$ python3 -q
>>> import numpy as np
>>> np.set_printoptions(precision=2, suppress=True, linewidth=100)
>>> E = np.load("a.npy")
>>> E
array([[0.12, 0.12, 0.12, 0.38, 0.  , 0.12, 0.12],
       [0.  , 0.57, 0.29, 0.  , 0.  , 0.14, 0.  ],
       [0.33, 0.22, 0.11, 0.22, 0.11, 0.  , 0.  ],
       [0.  , 0.08, 0.08, 0.17, 0.25, 0.25, 0.17],
       [0.  , 0.12, 0.25, 0.12, 0.12, 0.25, 0.12],
       [0.3 , 0.  , 0.2 , 0.  , 0.  , 0.3 , 0.2 ],
       [0.  , 0.23, 0.08, 0.23, 0.08, 0.08, 0.31]])
>>> rng = np.random.default_rng(605197)
>>> Y = E + rng.integers(-2, 3, (7, 6)) @ rng.integers(-2, 3, (6, 7))
>>> Y
array([[ 0.12,  3.12, -0.88,  1.38, -3.  , -0.88,  2.12],
       [-1.  ,  2.57,  4.29,  8.  , -2.  , -3.86, -3.  ],
       [ 0.33, -2.78,  7.11, -4.78,  0.11,  3.  , -8.  ],
       [ 1.  ,  2.08, -9.92,  1.17,  0.25, -1.75,  9.17],
       [-2.  , -2.88, -3.75, -0.88,  1.12,  4.25, -0.88],
       [ 3.3 , -1.  , -5.8 , -2.  ,  4.  , -1.7 ,  8.2 ],
       [ 2.  ,  6.23,  0.08,  6.23,  1.08, -7.92,  7.31]])
>>> np.round(np.linalg.svd(Y - E, compute_uv=False), 2) + 0
array([22.96, 15.88,  7.34,  4.69,  1.53,  0.73,  0.  ])
>>> Uu, s, Vt = np.linalg.svd(Y, full_matrices=False)
>>> s
array([23.09, 16.17,  7.44,  4.44,  1.47,  0.8 ,  0.56])
>>> np.round(Uu.T @ Y @ Vt.T, 2) + 0
array([[23.09,  0.  ,  0.  ,  0.  ,  0.  ,  0.  ,  0.  ],
       [ 0.  , 16.17,  0.  ,  0.  ,  0.  ,  0.  ,  0.  ],
       [ 0.  ,  0.  ,  7.44,  0.  ,  0.  ,  0.  ,  0.  ],
       [ 0.  ,  0.  ,  0.  ,  4.44,  0.  ,  0.  ,  0.  ],
       [ 0.  ,  0.  ,  0.  ,  0.  ,  1.47,  0.  ,  0.  ],
       [ 0.  ,  0.  ,  0.  ,  0.  ,  0.  ,  0.8 ,  0.  ],
       [ 0.  ,  0.  ,  0.  ,  0.  ,  0.  ,  0.  ,  0.56]])
>>> Uu.shape, s.shape, Vt.shape
((7, 7), (7,), (7, 7))
>>> np.round(Vt @ Vt.T, 2) + 0
array([[1., 0., 0., 0., 0., 0., 0.],
       [0., 1., 0., 0., 0., 0., 0.],
       [0., 0., 1., 0., 0., 0., 0.],
       [0., 0., 0., 1., 0., 0., 0.],
       [0., 0., 0., 0., 1., 0., 0.],
       [0., 0., 0., 0., 0., 1., 0.],
       [0., 0., 0., 0., 0., 0., 1.]])
>>> np.round(Uu.T @ Uu, 2) + 0
array([[1., 0., 0., 0., 0., 0., 0.],
       [0., 1., 0., 0., 0., 0., 0.],
       [0., 0., 1., 0., 0., 0., 0.],
       [0., 0., 0., 1., 0., 0., 0.],
       [0., 0., 0., 0., 1., 0., 0.],
       [0., 0., 0., 0., 0., 1., 0.],
       [0., 0., 0., 0., 0., 0., 1.]])
>>> Y = np.linalg.inv(E)
>>> np.round(np.linalg.det(E) * np.linalg.det(Y), 2)
np.float64(1.0)
>>> np.allclose(Y, E.T)
False
>>> np.round(np.linalg.cond(E), 2)
np.float64(15.63)
>>> np.round(np.linalg.det(E) * Y, 2) + 0
array([[0., 0., 0., 0., 0., 0., 0.],
       [0., 0., 0., 0., 0., 0., 0.],
       [0., 0., 0., 0., 0., 0., 0.],
       [0., 0., 0., 0., 0., 0., 0.],
       [0., 0., 0., 0., 0., 0., 0.],
       [0., 0., 0., 0., 0., 0., 0.],
       [0., 0., 0., 0., 0., 0., 0.]])
>>> np.round(E @ Y, 2) + 0
array([[1., 0., 0., 0., 0., 0., 0.],
       [0., 1., 0., 0., 0., 0., 0.],
       [0., 0., 1., 0., 0., 0., 0.],
       [0., 0., 0., 1., 0., 0., 0.],
       [0., 0., 0., 0., 1., 0., 0.],
       [0., 0., 0., 0., 0., 1., 0.],
       [0., 0., 0., 0., 0., 0., 1.]])
>>> r0 = np.array([4, -5, 9, -6, 2, -9, -1])
>>> Y = E + np.outer(r0, np.eye(7)[6])
>>> Y
array([[ 0.12,  0.12,  0.12,  0.38,  0.  ,  0.12,  4.12],
       [ 0.  ,  0.57,  0.29,  0.  ,  0.  ,  0.14, -5.  ],
       [ 0.33,  0.22,  0.11,  0.22,  0.11,  0.  ,  9.  ],
       [ 0.  ,  0.08,  0.08,  0.17,  0.25,  0.25, -5.83],
       [ 0.  ,  0.12,  0.25,  0.12,  0.12,  0.25,  2.12],
       [ 0.3 ,  0.  ,  0.2 ,  0.  ,  0.  ,  0.3 , -8.8 ],
       [ 0.  ,  0.23,  0.08,  0.23,  0.08,  0.08, -0.69]])
>>> np.linalg.matrix_rank(Y - E)
np.int64(1)
>>> round(np.linalg.det(Y) / np.linalg.det(E), 2), round(1 + np.linalg.solve(E, r0)[6], 2)
(np.float64(-3.85), np.float64(-3.85))
>>> mat = np.load("case17.npy")
>>> mat
array([[ 5, -2, -3,  4,  0],
       [ 1,  1, -1,  3, -3],
       [-2,  2,  0,  0, -2],
       [ 0,  2,  0, -4, -6],
       [ 3, -1, -1,  3, -1],
       [ 0,  0,  0,  0,  0],
       [ 2,  0, -5, -2, -2],
       [ 0,  2, -5, -2, -4],
       [-2,  2,  0,  0, -2],
       [ 1,  1, -1,  3, -3],
       [-2,  2,  0,  0, -2],
       [ 2,  0,  1,  0, -2],
       [ 2,  0,  1,  0, -2],
       [ 5, -1, -6,  1, -3],
       [ 5, -2, -3,  4,  0],
       [ 0,  0,  0,  0,  0],
       [ 3,  0, -4,  0, -4]])
>>> # rows 2 and 8 are equal
>>> Q, R = np.linalg.qr(mat)
>>> np.round(Q.T @ Q, 2) + 0
array([[1., 0., 0., 0., 0.],
       [0., 1., 0., 0., 0.],
       [0., 0., 1., 0., 0.],
       [0., 0., 0., 1., 0.],
       [0., 0., 0., 0., 1.]])
>>> round(np.trace(Q @ Q.T), 2)
np.float64(5.0)
>>> np.allclose(R.T @ R, mat.T @ mat)
True
>>> np.round(Q @ R, 2) + 0
array([[ 5., -2., -3.,  4.,  0.],
       [ 1.,  1., -1.,  3., -3.],
       [-2.,  2.,  0.,  0., -2.],
       [ 0.,  2.,  0., -4., -6.],
       [ 3., -1., -1.,  3., -1.],
       [ 0.,  0.,  0.,  0.,  0.],
       [ 2.,  0., -5., -2., -2.],
       [ 0.,  2., -5., -2., -4.],
       [-2.,  2.,  0.,  0., -2.],
       [ 1.,  1., -1.,  3., -3.],
       [-2.,  2.,  0.,  0., -2.],
       [ 2.,  0.,  1.,  0., -2.],
       [ 2.,  0.,  1.,  0., -2.],
       [ 5., -1., -6.,  1., -3.],
       [ 5., -2., -3.,  4.,  0.],
       [ 0.,  0.,  0.,  0.,  0.],
       [ 3.,  0., -4.,  0., -4.]])
>>> hat = mat @ np.linalg.solve(mat.T @ mat, mat.T)
>>> round(float(np.trace(hat)), 2)
5.0
>>> np.round(hat @ mat[:, 1], 2) + 0
array([-2.,  1.,  2.,  2., -1.,  0.,  0.,  2.,  2.,  1.,  2.,  0.,  0., -1., -2.,  0.,  0.])
>>> np.linalg.matrix_rank(np.eye(17) - hat)
np.int64(12)
>>> np.allclose(hat @ hat, hat)
True
>>> np.round(np.linalg.eigvalsh(hat), 2) + 0
array([0., 0., 0., 0., 0., 0., 0., 0., 0., 0., 0., 0., 1., 1., 1., 1., 1.])
>>> D = np.linalg.norm(mat[:, None] - mat[None], axis=-1)
>>> D.shape
(17, 17)
>>> np.flatnonzero(D[3] < D.mean() / 2)
array([3])
>>> D[3]
array([12.25,  7.81,  6.  ,  0.  ,  9.64,  7.48,  7.28,  5.74,  6.  ,  7.81,  6.  ,  6.4 ,  6.4 ,
       10.2 , 12.25,  7.48,  7.  ])
>>> (D + 1e9 * np.eye(17)).round(6).argmin(axis=1)
array([14,  9,  8,  7,  0, 15, 16,  6,  2,  1,  2, 12, 11, 16,  0,  5,  6])
>>> np.linalg.matrix_rank(D ** 2)
np.int64(7)
>>> np.unravel_index(D.round(6).argmax(), D.shape)
(np.int64(0), np.int64(3))
>>> D[3].round(6).argsort(kind="stable")[:4]
array([3, 7, 2, 8])
>>> D[:5, :5]
array([[ 0.  ,  6.24,  9.7 , 12.25,  3.32],
       [ 6.24,  0.  ,  4.58,  7.81,  3.46],
       [ 9.7 ,  4.58,  0.  ,  6.  ,  6.71],
       [12.25,  7.81,  6.  ,  0.  ,  9.64],
       [ 3.32,  3.46,  6.71,  9.64,  0.  ]])
>>> Y = np.array([[1, 0, 0, 2, 0]])
>>> W0 = np.block([[np.zeros((1, 1)), Y], [Y.T, np.zeros((5, 5))]])
>>> W0
array([[0., 1., 0., 0., 2., 0.],
       [1., 0., 0., 0., 0., 0.],
       [0., 0., 0., 0., 0., 0.],
       [0., 0., 0., 0., 0., 0.],
       [2., 0., 0., 0., 0., 0.],
       [0., 0., 0., 0., 0., 0.]])
>>> vals, evecs = np.linalg.eigvalsh(W0)
Traceback (most recent call last):
  File "<python-input-51>", line 1, in <module>
    vals, evecs = np.linalg.eigvalsh(W0)
    ^^^^^^^^^^^
ValueError: too many values to unpack (expected 2)
>>> vals, evecs = np.linalg.eigh(W0)
>>> np.abs(evecs[:, -1])
array([0.71, 0.32, 0.  , 0.  , 0.63, 0.  ])
>>> vals
array([-2.24,  0.  ,  0.  ,  0.  ,  0.  ,  2.24])
>>> np.round(evecs @ np.diag(vals) @ evecs.T, 2) + 0
array([[0., 1., 0., 0., 2., 0.],
       [1., 0., 0., 0., 0., 0.],
       [0., 0., 0., 0., 0., 0.],
       [0., 0., 0., 0., 0., 0.],
       [2., 0., 0., 0., 0., 0.],
       [0., 0., 0., 0., 0., 0.]])
>>> (vals > 1e-8).sum(), (vals < -1e-8).sum()
(np.int64(1), np.int64(1))
>>> np.abs(evecs[:, -1]).round(6).argmax()
np.int64(0)
>>> np.linalg.eigvalsh(W0 + 3 * np.eye(6))
array([0.76, 3.  , 3.  , 3.  , 3.  , 5.24])
>>> np.round(evecs.T @ evecs, 2) + 0
array([[1., 0., 0., 0., 0., 0.],
       [0., 1., 0., 0., 0., 0.],
       [0., 0., 1., 0., 0., 0.],
       [0., 0., 0., 1., 0., 0.],
       [0., 0., 0., 0., 1., 0.],
       [0., 0., 0., 0., 0., 1.]])
